$ ipython --no-banner

In [1]: import numpy as np

In [2]: from numpy import linalg as LA

In [3]: np.set_printoptions(suppress=True, linewidth=160)

In [4]: W0 = np.load("dump.npy")

In [5]: W0
Out[5]: 
array([[-1.374, -2.611,  1.413],
       [-0.567, -1.188,  0.602],
       [ 0.751,  1.601, -0.809],
       [ 0.865,  1.708, -0.784],
       [-0.244, -0.547,  0.199],
       [ 1.13 ,  2.246, -1.115],
       [ 0.569,  1.211, -0.627],
       [ 0.797,  1.486, -0.728],
       [ 0.339,  0.563, -0.275],
       [ 0.975,  1.951, -1.037],
       [ 0.93 ,  1.772, -0.868],
       [-0.171, -0.237,  0.107],
       [-0.585, -1.109,  0.598],
       [ 0.32 ,  0.768, -0.432],
       [ 0.242,  0.497, -0.221],
       [-1.557, -2.941,  1.443],
       [ 1.631,  3.301, -1.682],
       [-0.295, -0.71 ,  0.306],
       [ 1.699,  3.204, -1.639],
       [-1.849, -3.588,  1.77 ],
       [ 0.068, -0.026, -0.039],
       [-0.034, -0.054,  0.003],
       [-0.679, -1.097,  0.607],
       [ 1.446,  2.888, -1.493],
       [-0.458, -0.944,  0.514],
       [-0.194, -0.362,  0.201],
       [ 1.015,  2.036, -0.968]])

In [6]: q, R = LA.qr(W0)

In [7]: np.round(np.abs(np.diag(R)), 3)
Out[7]: array([4.857, 0.489, 0.218])

In [8]: round(float(np.trace(q @ q.T)), 3)
Out[8]: 3.0

In [9]: C = W0[[15, 17]].astype(float)

In [10]: for _ in range(3):
    ...:     lab = LA.norm(W0[:, None] - C, axis=-1).argmin(axis=1)
    ...:     C = np.array([W0[lab == j].mean(axis=0) for j in range(2)])
    ...: 

In [11]: print(lab)
[0 0 1 1 1 1 1 1 1 1 1 1 0 1 1 0 1 0 1 0 1 1 0 1 0 1 1]

In [12]: np.round(C[1] - C[0], 3)
Out[12]: array([ 1.559,  3.037, -1.549])

In [13]: C.round(3)
Out[13]: 
array([[-0.921, -1.774,  0.907],
       [ 0.639,  1.263, -0.642]])

In [14]: m1 = np.load("w.npy")

In [15]: m1
Out[15]: 
array([[ 2,  3,  4],
       [ 5,  6,  7],
       [ 8,  9, 10]])

In [16]: rank = LA.matrix_rank(m1)

In [17]: print(rank)
2

In [18]: ns = LA.svd(m1)[2][rank:].T

In [19]: [int(LA.matrix_rank(m1[:i])) for i in range(1, len(m1) + 1)]
Out[19]: [1, 2, 2]

In [20]: [int(LA.matrix_rank(np.delete(m1, i, axis=0))) for i in range(3)]
Out[20]: [2, 2, 2]

In [21]: ns.shape
Out[21]: (3, 1)

In [22]: print(np.round(ns[:, 0] / ns[np.abs(ns[:, 0]).round(6).argmax(), 0], 3))
[-0.5  1.  -0.5]

In [23]: np.round(m1 @ ns, 3) + 0
Out[23]: 
array([[0.],
       [0.],
       [0.]])

In [24]: LA.lstsq(m1[:-1].T, m1[-1])[2]
Out[24]: np.int32(2)

In [25]: print(np.abs(np.diag(LA.qr(m1)[1])) > 1e-9)
[ True  True False]

In [26]: ang = np.radians(36)

In [27]: R = np.eye(3)

In [28]: R[1, 1] = R[0, 0] = np.cos(ang)

In [29]: R[1, 0], R[0, 1] = -np.sin(ang), np.sin(ang)

In [30]: R.round(3)
Out[30]: 
array([[ 0.809,  0.588,  0.   ],
       [-0.588,  0.809,  0.   ],
       [ 0.   ,  0.   ,  1.   ]])

In [31]: M2 = m1 @ R.T

In [32]: M2.round(3)
Out[32]: 
array([[ 3.381,  1.251,  4.   ],
       [ 7.572,  1.915,  7.   ],
       [11.762,  2.579, 10.   ]])

In [33]: np.round(np.abs(M2 - m1).max(axis=0), 3)
Out[33]: array([3.762, 6.421, 0.   ])

In [34]: rng = np.random.default_rng(168680)

In [35]: K = np.eye(5, dtype=int)[rng.permutation(5)]

In [36]: K
Out[36]: 
array([[0, 1, 0, 0, 0],
       [1, 0, 0, 0, 0],
       [0, 0, 1, 0, 0],
       [0, 0, 0, 1, 0],
       [0, 0, 0, 0, 1]])

In [37]: vals, evecs = LA.eigh(K)

In [38]: x0 = np.array([1, 5, 2, -5, 5])

In [39]: np.abs(K).sum(axis=1).max(), np.abs(vals).max()
Out[39]: (np.int64(1), np.float64(1.0))

In [40]: print(np.round(evecs * np.maximum(vals, 0) @ evecs.T, 3))
[[0.5 0.5 0.  0.  0. ]
 [0.5 0.5 0.  0.  0. ]
 [0.  0.  1.  0.  0. ]
 [0.  0.  0.  1.  0. ]
 [0.  0.  0.  0.  1. ]]

In [41]: x0 @ K @ x0
Out[41]: np.int64(64)

In [42]: x0 @ K @ x0 / (x0 @ x0), vals[0], vals[-1]
Out[42]: (np.float64(0.8), np.float64(-1.0), np.float64(1.0))

In [43]: np.round(LA.eigvalsh(K[1:, 1:]), 3)
Out[43]: array([0., 1., 1., 1.])

In [44]: np.round(evecs * np.abs(vals) @ evecs.T, 3) + 0
Out[44]: 
array([[1., 0., 0., 0., 0.],
       [0., 1., 0., 0., 0.],
       [0., 0., 1., 0., 0.],
       [0., 0., 0., 1., 0.],
       [0., 0., 0., 0., 1.]])

In [45]: P = np.triu(np.array([[0, 3, -2, 1, -1],
    ...:     [-2, 1, -2, 0, -3],
    ...:     [-2, -3, 3, 3, -3],
    ...:     [-3, -1, 0, -1, -1],
    ...:     [-3, 3, -1, 2, -2]]), 1) + np.eye(5)

In [46]: M2 = P @ K @ LA.inv(P)

In [47]: np.trace(M2), np.trace(K)
Out[47]: (np.float64(3.0), np.int64(3))

In [48]: print(round(LA.det(M2), 3))
-1.0

In [49]: LA.matrix_rank(M2)
Out[49]: np.int64(5)

In [50]: A = np.load("data.npy")

In [51]: A
Out[51]: 
array([[11.892, -5.667, -1.925],
       [11.062, -3.889, -1.594],
       [10.8  , -3.5  , -1.544],
       [10.4  , -3.005, -1.496],
       [ 7.587, -1.3  , -1.644],
       [ 7.335, -1.237, -1.677],
       [ 6.831, -1.136, -1.747],
       [ 6.21 , -1.055, -1.835],
       [ 4.07 , -1.023, -2.101],
       [ 2.139, -1.127, -2.118],
       [ 1.734, -1.131, -2.055],
       [ 0.68 , -0.992, -1.611],
       [ 0.009, -0.171, -0.243],
       [ 0.001, -0.062, -0.087],
       [ 0.694,  2.232,  2.808],
       [ 2.668,  5.717,  6.674],
       [ 3.295,  6.705,  7.716],
       [ 3.969,  7.736,  8.787],
       [ 5.671, 10.26 , 11.349],
       [ 8.55 , 14.369, 15.39 ],
       [ 9.497, 15.695, 16.668],
       [14.906, 23.131, 23.672],
       [16.585, 25.411, 25.774],
       [19.133, 28.851, 28.917],
       [36.242, 51.699, 49.135]])

In [52]: lab = A[:, 0] > np.median(A[:, 0])

In [53]: u = A[lab].mean(axis=0) - A[~lab].mean(axis=0)

In [54]: print(((A - A.mean(axis=0)) @ u > 0).astype(int))
[0 0 0 0 0 0 0 0 0 0 0 0 0 0 0 0 0 0 1 1 1 1 1 1 1]

In [55]: lab.astype(int)
Out[55]: array([1, 1, 1, 1, 1, 1, 0, 0, 0, 0, 0, 0, 0, 0, 0, 0, 0, 0, 0, 1, 1, 1, 1, 1, 1])

In [56]: M2 = np.c_[A[:, :2] @ np.array([[2, -1], [0, 2]]), np.array([-3, 3, 3, 2, -2, 3, 3, -1, 3, -1, -2, 3, 1, 2, -2, -3, -3, -2, 2, -3, -1, 0, -2, -2, 0])]

In [57]: print(M2.round(3))
[[ 23.784 -23.226  -3.   ]
 [ 22.124 -18.84    3.   ]
 [ 21.6   -17.8     3.   ]
 [ 20.8   -16.41    2.   ]
 [ 15.174 -10.187  -2.   ]
 [ 14.67   -9.809   3.   ]
 [ 13.662  -9.103   3.   ]
 [ 12.42   -8.32   -1.   ]
 [  8.14   -6.116   3.   ]
 [  4.278  -4.393  -1.   ]
 [  3.468  -3.996  -2.   ]
 [  1.36   -2.664   3.   ]
 [  0.018  -0.351   1.   ]
 [  0.002  -0.125   2.   ]
 [  1.388   3.77   -2.   ]
 [  5.336   8.766  -3.   ]
 [  6.59   10.115  -3.   ]
 [  7.938  11.503  -2.   ]
 [ 11.342  14.849   2.   ]
 [ 17.1    20.188  -3.   ]
 [ 18.994  21.893  -1.   ]
 [ 29.812  31.356   0.   ]
 [ 33.17   34.237  -2.   ]
 [ 38.266  38.569  -2.   ]
 [ 72.484  67.156   0.   ]]

In [58]: np.round(LA.lstsq(A, M2[:, 0])[0], 3) + 0
Out[58]: array([2., 0., 0.])

In [59]: LA.matrix_rank(np.c_[A, M2])
Out[59]: np.int64(4)

In [60]: print(np.round(LA.norm(M2 - A @ LA.lstsq(A, M2)[0], axis=0), 3) + 0)
[0.    0.    9.857]

In [61]: LA.matrix_rank(M2)
Out[61]: np.int64(3)

In [62]: u = np.array([-7, 4, 1])

In [63]: np.round(np.polyval(u, A[23]), 3)
Out[63]: array([-2484.97 , -5710.257, -5736.682])

In [64]: Xs = (A - A.mean(axis=0)) / A.std(axis=0)

In [65]: Xs.std(axis=0)
Out[65]: array([1., 1., 1.])

In [66]: beta = LA.lstsq(np.delete(Xs, 0, axis=1), Xs[:, 0])[0]

In [67]: print(beta.round(3))
[-0.798  1.601]

In [68]: Xs = A - A.mean(axis=1)
---------------------------------------------------------------------------
ValueError                                Traceback (most recent call last)
Cell In[68], line 1
----> 1 Xs = A - A.mean(axis=1)

ValueError: operands could not be broadcast together with shapes (25,3) (25,) 

In [69]: Xs = A - A.mean(axis=0)

In [70]: left, sigma, Vt = LA.svd(Xs, full_matrices=False)

In [71]: print(np.abs(Vt[0]).argmax())
1

In [72]: E = np.load("m.npy")

In [73]: E
Out[73]: 
array([[ 2,  4, -6],
       [-8,  7, -2],
       [-8,  0, -8],
       [-8,  5, -2]])

In [74]: lab = rng.permutation(3)

In [75]: M2 = E[:, lab] * rng.choice([-1, 1], 3)

In [76]: print(M2)
[[-2 -6  4]
 [ 8 -2  7]
 [ 8 -8  0]
 [ 8 -2  5]]

In [77]: left, _, Vt = LA.svd(E.T @ M2)

In [78]: print(np.round(LA.lstsq(E, M2)[0], 3) + 0)
[[-1.  0.  0.]
 [ 0.  0.  1.]
 [ 0.  1.  0.]]

In [79]: np.round(left @ Vt, 3) + 0
Out[79]: 
array([[-1.,  0.,  0.],
       [ 0.,  0.,  1.],
       [ 0.,  1.,  0.]])

In [80]: print(lab)
[0 2 1]

In [81]: M2 = E + rng.integers(-2, 3, (4, 1)) @ rng.integers(-2, 3, (1, 3))

In [82]: M2
Out[82]: 
array([[  6,   6, -10],
       [ -8,   7,  -2],
       [-12,  -2,  -4],
       [ -8,   5,  -2]])

In [83]: np.round(LA.svd(M2 - E, compute_uv=False), 3) + 0
Out[83]: array([8.485, 0.   , 0.   ])

In [84]: M2 - E
Out[84]: 
array([[ 4,  2, -4],
       [ 0,  0,  0],
       [-4, -2,  4],
       [ 0,  0,  0]])

In [85]: print(np.abs(M2 - E).sum(axis=1))
[10  0 10  0]

In [86]: t3 = np.stack([M2, 2 * M2, M2[::-1]])

In [87]: LA.matrix_rank(t3)
Out[87]: array([3, 3, 3])

In [88]: print(t3.shape)
(3, 4, 3)

In [89]: (t3 @ M2.T).shape
Out[89]: (3, 4, 4)

In [90]: np.einsum("bij,cij->bc", t3, t3)
Out[90]: 
array([[ 546, 1092,  184],
       [1092, 2184,  368],
       [ 184,  368,  546]])

In [91]: J = np.load("arr.npy")

In [92]: J
Out[92]: 
array([[0, 1, 0, 0],
       [1, 0, 0, 0],
       [0, 0, 0, 1],
       [0, 0, 1, 0]])

In [93]: (LA.matrix_power((J != 0) + (J.T != 0) + np.eye(4), 4) > 0).astype(int)
Out[93]: 
array([[1, 1, 0, 0],
       [1, 1, 0, 0],
       [0, 0, 1, 1],
       [0, 0, 1, 1]])

In [94]: x0 = np.array([3, 3, -2, -3])

In [95]: a = np.maximum(J @ x0, 0)

In [96]: np.round(np.tanh(J @ x0), 3)
Out[96]: array([ 0.995,  0.995, -0.995, -0.964])

In [97]: np.maximum(J @ (3 * x0), 0)
Out[97]: array([9, 9, 0, 0])
